$ python3 -q
>>> import numpy as np
>>> np.set_printoptions(suppress=True, linewidth=140)
>>> K = np.loadtxt("a.csv", delimiter=",")
>>> K.round(3)
array([[-3.297,  0.348, -2.239],
       [-0.549, -3.957,  0.195],
       [-2.198,  0.468,  3.309]])
>>> rng = np.random.default_rng(3977)
>>> labels = rng.permutation(3)
>>> labels
array([2, 0, 1])
>>> Y = K[labels][:, labels]
>>> np.round(np.diag(Y), 3)
array([ 3.309, -3.297, -3.957])
>>> np.round(np.sort(np.abs(np.linalg.eigvals(Y))), 3)
array([4., 4., 4.])
>>> u = np.array([1, 0, -1])
>>> np.round(np.convolve(K[0], u), 3)
array([-3.297,  0.348,  1.058, -0.348,  2.239])
>>> np.round(np.polyval(u, K[0]), 3)
array([ 9.868, -0.879,  4.011])
>>> np.round(np.cross(K[0, :3], K[1, :3]), 3)
array([-8.791,  1.872, 13.237])
>>> np.round(np.correlate(K[0], K[1], "full"), 3) + 0
array([-0.642, 13.114,  0.   ,  8.668,  1.23 ])
>>> np.round(np.array([np.convolve(row, u, "same") for row in K]), 3)
array([[ 0.348,  1.058, -0.348],
       [-3.957,  0.744,  3.957],
       [ 0.468,  5.507, -0.468]])
>>> Y = np.linalg.inv(K)
>>> round(np.linalg.cond(K), 3)
np.float64(1.0)
>>> round(float(np.linalg.slogdet(K)[0]), 3)
1.0
>>> np.round(np.linalg.inv(Y), 3)
array([[-3.297,  0.348, -2.239],
       [-0.549, -3.957,  0.195],
       [-2.198,  0.468,  3.309]])
>>> (np.abs(Y) > 1e-9).astype(int)
array([[1, 1, 1],
       [1, 1, 1],
       [1, 1, 1]])
>>> round(float(np.linalg.det(K) * np.linalg.det(Y)), 3)
1.0
>>> np.round(np.einsum("ij,ji->", K, K), 3)
np.float64(47.119)
>>> round(float(np.linalg.det(K.T)), 3)
64.0
>>> np.round(np.kron(np.eye(2, dtype=int), K), 3)
array([[-3.297,  0.348, -2.239, -0.   ,  0.   , -0.   ],
       [-0.549, -3.957,  0.195, -0.   , -0.   ,  0.   ],
       [-2.198,  0.468,  3.309, -0.   ,  0.   ,  0.   ],
       [-0.   ,  0.   , -0.   , -3.297,  0.348, -2.239],
       [-0.   , -0.   ,  0.   , -0.549, -3.957,  0.195],
       [-0.   ,  0.   ,  0.   , -2.198,  0.468,  3.309]])
>>> round(np.einsum("ii->", K), 3)
np.float64(-3.945)
>>> np.round(np.poly(K), 3)
array([  1.   ,   3.945, -15.779, -64.   ])
>>> np.round(np.linalg.det(2 * K), 3), round(np.linalg.det(K), 3)
(np.float64(512.0), np.float64(64.0))
